>>> import numpy as np
>>> np.set_printoptions(precision=1, suppress=True, linewidth=140)
>>> m1 = np.load("arr.npy")
>>> m1
array([[ 2, -2, -2, -2, -2],
       [ 2, -2, -2, -2, -2],
       [-1,  1, -2, -2, -3],
       [ 2,  1, -1,  0,  3],
       [ 3, -3,  1, -2, -2],
       [ 1, -1,  2,  0,  3]])
>>> vec = np.array([1, 3, 2, 2, -2])
>>> rhs = m1 @ vec
>>> np.round(np.linalg.pinv(m1) @ m1, 1) + 0
array([[1., 0., 0., 0., 0.],
       [0., 1., 0., 0., 0.],
       [0., 0., 1., 0., 0.],
       [0., 0., 0., 1., 0.],
       [0., 0., 0., 0., 1.]])
>>> rhs
array([-8, -8,  0, -3, -4, -4])
>>> try:
...     np.linalg.solve(m1, rhs)
... except np.linalg.LinAlgError as e:
...     print("failed:", e)
... 
failed: Last 2 dimensions of the array must be square
>>> np.linalg.solve(m1.T @ m1, m1.T @ rhs)
array([ 1.,  3.,  2.,  2., -2.])
>>> rng = np.random.default_rng(4575)
>>> rhs = rhs + 0.3 * rng.normal(size=6)
>>> rhs
array([-8.1, -8.1,  0.1, -3.2, -3.2, -4.3])
>>> c, *_ = np.linalg.lstsq(m1, rhs)
>>> c
array([ 1.3,  3.3,  2.3,  2.1, -2.3])
>>> c.round()
array([ 1.,  3.,  2.,  2., -2.])
>>> mat = np.loadtxt("sample4.csv", delimiter=",")
>>> mat
array([[ 0.3,  0.8, -1.2, -2. ,  1.2,  0.7, -1.6],
       [ 0.1,  0. , -0.8,  0.2, -0.1, -0.5,  0. ],
       [ 0.1,  0.7, -1. ,  0.8,  0.2, -0.9,  0.4],
       [ 0. , -1.6,  0.5,  0.6, -0.9,  0.4,  0.1],
       [ 0.4, -0.5,  0.9,  0.1, -0.4,  0.3, -0.1],
       [-0.2,  0.2,  0.8, -0.6, -1. ,  1.6,  1.1],
       [-0.5,  0.1,  0.6, -0.9, -0.6,  1.6,  1.3]])
>>> np.linalg.matrix_rank(mat)
np.int64(7)
>>> np.unravel_index(np.abs(mat).argmax(), mat.shape)
(np.int64(0), np.int64(3))
>>> np.diff(mat, axis=0)
array([[-0.2, -0.8,  0.4,  2.2, -1.3, -1.2,  1.6],
       [ 0. ,  0.7, -0.2,  0.6,  0.3, -0.4,  0.4],
       [-0.1, -2.3,  1.5, -0.2, -1.1,  1.3, -0.3],
       [ 0.4,  1.1,  0.4, -0.5,  0.5, -0.1, -0.2],
       [-0.6,  0.7, -0.1, -0.7, -0.6,  1.3,  1.2],
       [-0.3, -0.1, -0.2, -0.3,  0.4,  0. ,  0.2]])
>>> np.zeros(7, 7)
Traceback (most recent call last):
  File "<python-input-21>", line 1, in <module>
    np.zeros(7, 7)
    ~~~~~~~~^^^^^^
TypeError: Cannot interpret '7' as a data type
>>> mat.shape
(7, 7)
